% python3 -q
>>> import numpy as np
>>> from numpy import linalg as LA
>>> np.set_printoptions(precision=3, suppress=True, linewidth=160)
>>> J = np.array([[-4, -9, 9],
...     [-4, 3, -3],
...     [-5, 5, -7],
...     [0, -6, -4],
...     [-8, 1, 0],
...     [0, 3, 0],
...     [-6, 8, 4]])
>>> J[:, 0] = -2 * J[:, 2]
>>> J
array([[-18,  -9,   9],
       [  6,   3,  -3],
       [ 14,   5,  -7],
       [  8,  -6,  -4],
       [  0,   1,   0],
       [  0,   3,   0],
       [ -8,   8,   4]])
>>> W = np.array([[1, 2, 0, 0, 3, 0], [1, 2, 3, 0, 3, 1], [1, 1, 3, 3, 0, 2]])
>>> c = np.array([7, 0, 5, 0, 8, 1])
>>> hid = np.maximum(J @ W + c, 0)
>>> hid
array([[ 0,  0,  5, 27,  0, 10],
       [13, 15,  5,  0, 35,  0],
       [19, 31,  0,  0, 65,  0],
       [ 5,  0,  0,  0, 14,  0],
       [ 8,  2,  8,  0, 11,  2],
       [10,  6, 14,  0, 17,  4],
       [11,  4, 41, 12,  8, 17]])
>>> C = np.array([[1, 5, -3],
...     [2, 5, -2],
...     [0, 3, -3],
...     [-3, -2, 5],
...     [1, -2, -2],
...     [-2, 2, -1]])
>>> (hid @ C).round(6).argmax(axis=1)
array([2, 1, 0, 0, 1, 1, 1])
>>> u, v = J[4], J[6]
>>> u @ u
np.int64(1)
>>> u @ v
np.int64(8)
>>> p = (u @ v) / (u @ u) * u
>>> p
array([0., 8., 0.])
>>> (v - p) @ u
np.float64(0.0)
>>> v - p
array([-8.,  0.,  4.])
>>> np.unique(J.round(6), axis=0).shape
(7, 3)
>>> np.round(J @ LA.pinv(J) @ J, 3) + 0
array([[-18.,  -9.,   9.],
       [  6.,   3.,  -3.],
       [ 14.,   5.,  -7.],
       [  8.,  -6.,  -4.],
       [  0.,   1.,   0.],
       [  0.,   3.,   0.],
       [ -8.,   8.,   4.]])
>>> LA.lstsq(J[:-1].T, J[-1])[2]
np.int32(2)
>>> cov = J.T @ J
>>> cov
array([[ 684,  138, -342],
       [ 138,  225,  -69],
       [-342,  -69,  171]])
>>> np.allclose(cov, cov.T)
True
>>> np.diag(cov)
array([684, 225, 171])
>>> (J @ J.T).shape
(7, 7)
>>> np.round(LA.svd(J, compute_uv=False) ** 2, 3) + 0
array([890.756, 189.244,   0.   ])
>>> mat = np.load("case10.npy")
>>> mat
array([[-1.,  4., -2.,  3., -4.,  2.,  0.,  0.],
       [ 3.,  5.,  2.,  4., -2.,  1.,  0.,  0.],
       [ 3.,  5.,  1.,  2., -5., -2.,  0.,  0.],
       [-2.,  4., -1., -5., -4., -3.,  0.,  0.],
       [ 0.,  4., -5.,  3., -3., -2.,  0.,  0.],
       [-5.,  4., -5.,  5.,  5.,  2.,  0.,  0.],
       [ 0.,  0.,  0.,  0.,  0.,  0.,  0.,  2.],
       [ 0.,  0.,  0.,  0.,  0.,  0.,  0.,  2.]])
>>> LA.matrix_power(mat, 3)
array([[  55.,  157.,  -64.,  176.,  -30.,  -28.,    0.,    0.],
       [ 164.,  254.,  283.,   99., -105.,   95.,    0.,    0.],
       [ 122.,  284.,  149.,  202., -167.,   78.,    0.,    0.],
       [-113.,  382., -314.,  177., -312.,  -95.,    0.,    0.],
       [  56.,   -4.,  -30.,  188.,   32.,   29.,    0.,    0.],
       [ 109., -148.,   89.,  -20.,   76.,   10.,    0.,    0.],
       [   0.,    0.,    0.,    0.,    0.,    0.,    0.,    8.],
       [   0.,    0.,    0.,    0.,    0.,    0.,    0.,    8.]])
>>> np.trace(mat)
np.float64(1.0)
>>> (mat + mat.T) / 2
array([[-1. ,  3.5,  0.5,  0.5, -2. , -1.5,  0. ,  0. ],
       [ 3.5,  5. ,  3.5,  4. ,  1. ,  2.5,  0. ,  0. ],
       [ 0.5,  3.5,  1. ,  0.5, -5. , -3.5,  0. ,  0. ],
       [ 0.5,  4. ,  0.5, -5. , -0.5,  1. ,  0. ,  0. ],
       [-2. ,  1. , -5. , -0.5, -3. ,  1.5,  0. ,  0. ],
       [-1.5,  2.5, -3.5,  1. ,  1.5,  2. ,  0. ,  0. ],
       [ 0. ,  0. ,  0. ,  0. ,  0. ,  0. ,  0. ,  1. ],
       [ 0. ,  0. ,  0. ,  0. ,  0. ,  0. ,  1. ,  2. ]])
>>> (mat - mat.T) / 2
array([[ 0. ,  0.5, -2.5,  2.5, -2. ,  3.5,  0. ,  0. ],
       [-0.5,  0. , -1.5,  0. , -3. , -1.5,  0. ,  0. ],
       [ 2.5,  1.5,  0. ,  1.5,  0. ,  1.5,  0. ,  0. ],
       [-2.5,  0. , -1.5,  0. , -3.5, -4. ,  0. ,  0. ],
       [ 2. ,  3. ,  0. ,  3.5,  0. , -3.5,  0. ,  0. ],
       [-3.5,  1.5, -1.5,  4. ,  3.5,  0. ,  0. ,  0. ],
       [ 0. ,  0. ,  0. ,  0. ,  0. ,  0. ,  0. ,  1. ],
       [ 0. ,  0. ,  0. ,  0. ,  0. ,  0. , -1. ,  0. ]])
>>> mat @ mat
array([[ -9.,  10.,  15.,  -8.,  16.,   9.,   0.,   0.],
       [  5.,  59.,   7.,  12., -37.,   1.,   0.,   0.],
       [ 21.,  22.,  38.,  -4., -30.,   9.,   0.,   0.],
       [ 36., -41.,  51.,   6.,  22.,  19.,   0.,   0.],
       [  1., -13.,  25., -28.,   4.,   7.,   0.,   0.],
       [-18.,  23., -27.,  -9.,  12., -17.,   0.,   0.],
       [  0.,   0.,   0.,   0.,   0.,   0.,   0.,   4.],
       [  0.,   0.,   0.,   0.,   0.,   0.,   0.,   4.]])
>>> left, sv, Vt = LA.svd(mat)
>>> evecs = Vt[:(sv > 1e-8).sum()]
>>> rng = np.random.default_rng(28)
>>> x = mat[0] + -1 * mat[4] + rng.integers(2) * np.eye(8)[0]
>>> x
array([ 0.,  0.,  3.,  0., -1.,  4.,  0.,  0.])
>>> np.round(LA.norm(x - evecs.T @ evecs @ x), 3)
np.float64(0.0)
>>> np.round(evecs.T @ evecs, 3) + 0
array([[1., 0., 0., 0., 0., 0., 0., 0.],
       [0., 1., 0., 0., 0., 0., 0., 0.],
       [0., 0., 1., 0., 0., 0., 0., 0.],
       [0., 0., 0., 1., 0., 0., 0., 0.],
       [0., 0., 0., 0., 1., 0., 0., 0.],
       [0., 0., 0., 0., 0., 1., 0., 0.],
       [0., 0., 0., 0., 0., 0., 0., 0.],
       [0., 0., 0., 0., 0., 0., 0., 1.]])
>>> np.allclose(mat[:-1].T @ LA.lstsq(mat[:-1].T, mat[-1])[0], mat[-1])
True
>>> round(float(np.trace(LA.pinv(mat) @ mat)), 3)
7.0
>>> LA.lstsq(mat[:-1].T, mat[-1])[2]
np.int32(7)
>>> np.round(LA.norm(mat, 2) / LA.norm(mat), 3)
np.float64(0.663)
>>> LA.cond(mat) > 100
np.True_
>>> M = np.load("layer10.npy")
>>> M
array([[ 0.041, -0.205,  0.133, -0.549, -0.407, -1.167, -0.361],
       [-0.205, -0.586,  0.331, -0.264, -0.599,  0.801, -1.07 ],
       [ 0.133,  0.331, -0.806, -0.052,  0.146, -0.254, -0.454],
       [-0.549, -0.264, -0.052,  0.1  , -0.954, -0.011, -0.093],
       [-0.407, -0.599,  0.146, -0.954,  1.134, -0.598, -0.392],
       [-1.167,  0.801, -0.254, -0.011, -0.598, -0.735,  0.08 ],
       [-0.361, -1.07 , -0.454, -0.093, -0.392,  0.08 , -0.148]])
>>> # null space of dimension 1
>>> left, sv, Vt = LA.svd(M)
>>> sv.round(3) + 0
array([2., 2., 2., 1., 1., 1., 0.])
>>> Y = left[:, :6] @ np.diag(sv[:6]) @ Vt[:6]
>>> np.round(np.abs(M - Y).max(), 3)
np.float64(0.0)
>>> np.round(LA.norm(M - Y) / LA.norm(M), 3)
np.float64(0.0)
>>> LA.matrix_rank(M, rtol=0.05)
np.int64(6)
>>> np.round(LA.eigvalsh(M).min(), 3)
np.float64(-2.0)
>>> np.all(LA.eigvalsh(M) > 0)
np.False_
>>> x = np.array([-2, -1, -2, 1, -1, 1, 1])
>>> a = np.maximum(M @ x, 0)
>>> np.maximum(M @ (3 * x), 0)
array([0.   , 1.197, 0.326, 7.248, 0.   , 5.917, 8.792])
>>> np.flatnonzero(a > 1e-9)
array([1, 2, 3, 5, 6])
>>> (M + M.T) / 2
array([[ 0.041, -0.205,  0.133, -0.549, -0.407, -1.167, -0.361],
       [-0.205, -0.586,  0.331, -0.264, -0.599,  0.801, -1.07 ],
       [ 0.133,  0.331, -0.806, -0.052,  0.146, -0.254, -0.454],
       [-0.549, -0.264, -0.052,  0.1  , -0.954, -0.011, -0.093],
       [-0.407, -0.599,  0.146, -0.954,  1.134, -0.598, -0.392],
       [-1.167,  0.801, -0.254, -0.011, -0.598, -0.735,  0.08 ],
       [-0.361, -1.07 , -0.454, -0.093, -0.392,  0.08 , -0.148]])
>>> np.round(np.trace(M), 3)
np.float64(-1.0)
>>> np.allclose(M @ M.T, M.T @ M)
True
>>> np.allclose(M, M.T)
True
>>> K = np.abs(np.array([[-7, -8, 4, 2, 3],
...     [7, 0, -6, 9, 0],
...     [-3, -5, -2, -2, -4],
...     [2, 7, -8, 2, 4],
...     [7, -3, 6, 4, 7]])) + np.eye(5)
>>> K = K / K.sum(axis=1, keepdims=True)
>>> K
array([[0.32 , 0.32 , 0.16 , 0.08 , 0.12 ],
       [0.304, 0.043, 0.261, 0.391, 0.   ],
       [0.176, 0.294, 0.176, 0.118, 0.235],
       [0.083, 0.292, 0.333, 0.125, 0.167],
       [0.25 , 0.107, 0.214, 0.143, 0.286]])
>>> Y = LA.inv(K)
>>> np.round(LA.det(K) * Y, 3) + 0
array([[ 0.004,  0.   , -0.004, -0.001,  0.002],
       [ 0.001,  0.   ,  0.005,  0.   , -0.004],
       [ 0.001, -0.001, -0.008,  0.005,  0.003],
       [-0.004,  0.003,  0.008, -0.003, -0.003],
       [-0.003, -0.001,  0.004, -0.002,  0.003]])
>>> round(float(LA.cond(K)), 3)
15.156
>>> (np.abs(Y) > 1e-9).astype(int)
array([[1, 1, 1, 1, 1],
       [1, 1, 1, 1, 1],
       [1, 1, 1, 1, 1],
       [1, 1, 1, 1, 1],
       [1, 1, 1, 1, 1]])
>>> round(float(LA.slogdet(K)[0]), 3)
1.0
>>> X = np.array([[-2, 2, -1, 1],
...     [2, -1, -1, -2],
...     [0, -2, -1, -2],
...     [-1, -1, 0, 1],
...     [-2, 2, -1, 1]])
>>> Y = np.c_[X[:, :1] @ np.array([[3]]), np.array([-1, -3, -2, -2, -2])]
>>> Y
array([[-6, -1],
       [ 6, -3],
       [ 0, -2],
       [-3, -2],
       [-6, -2]])
>>> np.round(LA.norm(Y - X @ LA.lstsq(X, Y)[0], axis=0), 3) + 0
array([0.   , 0.707])
>>> proj = X @ LA.solve(X.T @ X, X.T)
>>> LA.eigvalsh(proj)
array([0., 1., 1., 1., 1.])
>>> proj @ X[:, 1]
array([ 2., -1., -2., -1.,  2.])
>>> proj.round(3) + 0
array([[0.5, 0. , 0. , 0. , 0.5],
       [0. , 1. , 0. , 0. , 0. ],
       [0. , 0. , 1. , 0. , 0. ],
       [0. , 0. , 0. , 1. , 0. ],
       [0.5, 0. , 0. , 0. , 0.5]])
>>> np.allclose(proj @ proj, proj)
True
>>> np.round((np.eye(5) - proj) @ X, 3) + 0
array([[0., 0., 0., 0.],
       [0., 0., 0., 0.],
       [0., 0., 0., 0.],
       [0., 0., 0., 0.],
       [0., 0., 0., 0.]])
>>> u, v = X[0], X[3]
>>> u @ v
np.int64(1)
>>> u @ u
np.int64(10)
>>> p = (u @ v) / (u @ u) * u
>>> round(float((v - p) @ u), 3)
0.0
>>> p
array([-0.2,  0.2, -0.1,  0.1])
>>> v - p
array([-0.8, -1.2,  0.1,  0.9])
>>> LA.norm(X, axis=1).argmax()
np.int64(0)
>>> LA.norm(X, axis=1)
array([3.162, 3.162, 3.   , 1.732, 3.162])
>>> A = np.load("arr.npy")
>>> A
array([[-0.091, -1.156,  0.517, -0.906,  0.705,  0.23 ],
       [-1.156,  0.351,  0.075,  0.064, -0.292,  0.592],
       [ 0.517,  0.075, -0.135,  0.171,  0.024, -0.296],
       [-0.906,  0.064,  0.171, -0.615, -0.967,  0.395],
       [ 0.705, -0.292,  0.024, -0.967, -1.27 , -0.523],
       [ 0.23 ,  0.592, -0.296,  0.395, -0.523, -0.241]])
>>> u = np.array([4, 2, 1])
>>> np.cross(A[4, :3], A[1, :3])
array([-0.03 , -0.081, -0.09 ])
>>> w, evecs = LA.eigh(A)
>>> x = np.array([2, 0, 2, -2, 2, 0])
>>> round(x @ A @ x / (x @ x), 3), round(float(w[0]), 3), np.round(w[-1], 3)
(np.float64(0.946), -2.0, np.float64(2.0))
>>> round(LA.norm(A), 3)
np.float64(3.464)
>>> A.sum(axis=1)
array([-0.701, -0.366,  0.356, -1.857, -2.323,  0.157])
>>> A.shape
(6, 6)
>>> LA.matrix_rank(A)
np.int64(3)
>>> np.count_nonzero(A)
np.int64(36)
>>> A.mean(axis=0)
array([-0.117, -0.061,  0.059, -0.309, -0.387,  0.026])
>>> A.sum(axis=0)
array([-0.701, -0.366,  0.356, -1.857, -2.323,  0.157])
>>> u, v = A[0], A[5]
>>> round(float(u @ u), 3)
2.982
>>> np.round(u @ v, 3)
np.float64(-1.641)
>>> p = (u @ v) / (u @ u) * u
>>> p
array([ 0.05 ,  0.636, -0.284,  0.498, -0.388, -0.126])
>>> LA.matrix_rank(np.outer(u, v))
np.int64(1)
>>> arr = np.array([[10, 3, -3, 4, 10, 11, 10, -3],
...     [3, 22, 18, -7, 9, -3, -6, 4],
...     [-3, 18, 18, -9, 3, -9, -12, 6],
...     [4, -7, -9, 6, 0, 7, 10, -5],
...     [10, 9, 3, 0, 14, 9, 4, 1],
...     [11, -3, -9, 7, 9, 14, 14, -5],
...     [10, -6, -12, 10, 4, 14, 19, -9],
...     [-3, 4, 6, -5, 1, -5, -9, 5]])
>>> # symmetric
>>> Y = arr[0, 0] * arr[1:] - np.outer(arr[1:, 0], arr[0])
>>> Y
array([[  0, 211, 189, -82,  60, -63, -90,  49],
       [  0, 189, 171, -78,  60, -57, -90,  51],
       [  0, -82, -78,  44, -40,  26,  60, -38],
       [  0,  60,  60, -40,  40, -20, -60,  40],
       [  0, -63, -57,  26, -20,  19,  30, -17],
       [  0, -90, -90,  60, -60,  30,  90, -60],
       [  0,  49,  51, -38,  40, -17, -60,  41]])
>>> np.flatnonzero(~Y.round(6).any(axis=1))
array([], dtype=int64)
>>> Y.reshape(-1, 2)
array([[  0, 211],
       [189, -82],
       [ 60, -63],
       [-90,  49],
       [  0, 189],
       [171, -78],
       [ 60, -57],
       [-90,  51],
       [  0, -82],
       [-78,  44],
       [-40,  26],
       [ 60, -38],
       [  0,  60],
       [ 60, -40],
       [ 40, -20],
       [-60,  40],
       [  0, -63],
       [-57,  26],
       [-20,  19],
       [ 30, -17],
       [  0, -90],
       [-90,  60],
       [-60,  30],
       [ 90, -60],
       [  0,  49],
       [ 51, -38],
       [ 40, -17],
       [-60,  41]])
>>> Y.reshape(2, -1)
array([[  0, 211, 189, -82,  60, -63, -90,  49,   0, 189, 171, -78,  60, -57, -90,  51,   0, -82, -78,  44, -40,  26,  60, -38,   0,  60,  60, -40],
       [ 40, -20, -60,  40,   0, -63, -57,  26, -20,  19,  30, -17,   0, -90, -90,  60, -60,  30,  90, -60,   0,  49,  51, -38,  40, -17, -60,  41]])
>>> T = Y.reshape(7, 2, -1)
>>> T[:, 0]
array([[  0, 211, 189, -82],
       [  0, 189, 171, -78],
       [  0, -82, -78,  44],
       [  0,  60,  60, -40],
       [  0, -63, -57,  26],
       [  0, -90, -90,  60],
       [  0,  49,  51, -38]])
>>> np.swapaxes(T, 1, 2)[0]
array([[  0,  60],
       [211, -63],
       [189, -90],
       [-82,  49]])
>>> LA.matrix_rank(arr, rtol=0.1)
np.int64(3)
>>> r = LA.matrix_rank(arr)
>>> r
np.int64(3)
>>> N = LA.svd(arr)[2][r:].T
>>> [int(LA.matrix_rank(arr[:, :j + 1])) for j in range(8)]
[1, 2, 3, 3, 3, 3, 3, 3]
>>> LA.matrix_rank(arr.T @ arr), LA.matrix_rank(arr @ arr.T)
(np.int64(3), np.int64(3))
>>> t = np.radians(30)
>>> Rm = np.eye(8)
>>> Rm[0, 0] = Rm[4, 4] = np.cos(t)
>>> Rm[0, 4], Rm[4, 0] = -np.sin(t), np.sin(t)
>>> Rm
array([[ 0.866,  0.   ,  0.   ,  0.   , -0.5  ,  0.   ,  0.   ,  0.   ],
       [ 0.   ,  1.   ,  0.   ,  0.   ,  0.   ,  0.   ,  0.   ,  0.   ],
       [ 0.   ,  0.   ,  1.   ,  0.   ,  0.   ,  0.   ,  0.   ,  0.   ],
       [ 0.   ,  0.   ,  0.   ,  1.   ,  0.   ,  0.   ,  0.   ,  0.   ],
       [ 0.5  ,  0.   ,  0.   ,  0.   ,  0.866,  0.   ,  0.   ,  0.   ],
       [ 0.   ,  0.   ,  0.   ,  0.   ,  0.   ,  1.   ,  0.   ,  0.   ],
       [ 0.   ,  0.   ,  0.   ,  0.   ,  0.   ,  0.   ,  1.   ,  0.   ],
       [ 0.   ,  0.   ,  0.   ,  0.   ,  0.   ,  0.   ,  0.   ,  1.   ]])
>>> Y = arr @ Rm.T
>>> np.abs(Y - arr).max(axis=0)
array([8.34 , 0.   , 0.   , 0.   , 4.464, 0.   , 0.   , 0.   ])
>>> np.allclose(arr @ arr.T, Y @ Y.T)
True
>>> np.round(LA.det(Rm), 3), np.round(np.trace(Rm), 3)
(np.float64(1.0), np.float64(7.732))
